$ python -q
>>> import numpy as np
>>> np.set_printoptions(precision=1, suppress=True, linewidth=200, legacy="1.25")
>>> rnd = lambda a: np.round(a, 1) + 0
>>> J = np.load("x.npy")
>>> J
array([[  8,   8,  12,  10,  10,  15],
       [ -4,  -4,  16,  -5,  -5,  20],
       [-20,  16,  -8, -25,  20, -10],
       [  4,   4,   6,  -8,  -8, -12],
       [ -2,  -2,   8,   4,   4, -16],
       [-10,   8,  -4,  20, -16,   8]])
>>> J.reshape(-1, 2)
array([[  8,   8],
       [ 12,  10],
       [ 10,  15],
       [ -4,  -4],
       [ 16,  -5],
       [ -5,  20],
       [-20,  16],
       [ -8, -25],
       [ 20, -10],
       [  4,   4],
       [  6,  -8],
       [ -8, -12],
       [ -2,  -2],
       [  8,   4],
       [  4, -16],
       [-10,   8],
       [ -4,  20],
       [-16,   8]])
>>> J.ravel(order="F")
array([  8,  -4, -20,   4,  -2, -10,   8,  -4,  16,   4,  -2,   8,  12,  16,  -8,   6,   8,  -4,  10,  -5, -25,  -8,   4,  20,  10,  -5,  20,  -8,   4, -16,  15,  20, -10, -12, -16,   8])
>>> blk = J.reshape(6, 2, -1)
>>> blk.transpose(1, 0, 2)
array([[[  8,   8,  12],
        [ -4,  -4,  16],
        [-20,  16,  -8],
        [  4,   4,   6],
        [ -2,  -2,   8],
        [-10,   8,  -4]],

       [[ 10,  10,  15],
        [ -5,  -5,  20],
        [-25,  20, -10],
        [ -8,  -8, -12],
        [  4,   4, -16],
        [ 20, -16,   8]]])
>>> np.swapaxes(blk, 1, 2)[4]
array([[ -2,   4],
       [ -2,   4],
       [  8, -16]])
>>> x = np.array([2, -2, 3, -3, 0, 2])
>>> rhs = J @ x
>>> rhs
array([ 36, 103, -41,  18, -20, -92])
>>> rnd(np.linalg.solve(J, J[:, 0]))
array([1., 0., 0., 0., 0., 0.])
>>> rnd(np.linalg.solve(J, -3 * rhs))
array([-6.,  6., -9.,  9.,  0., -6.])
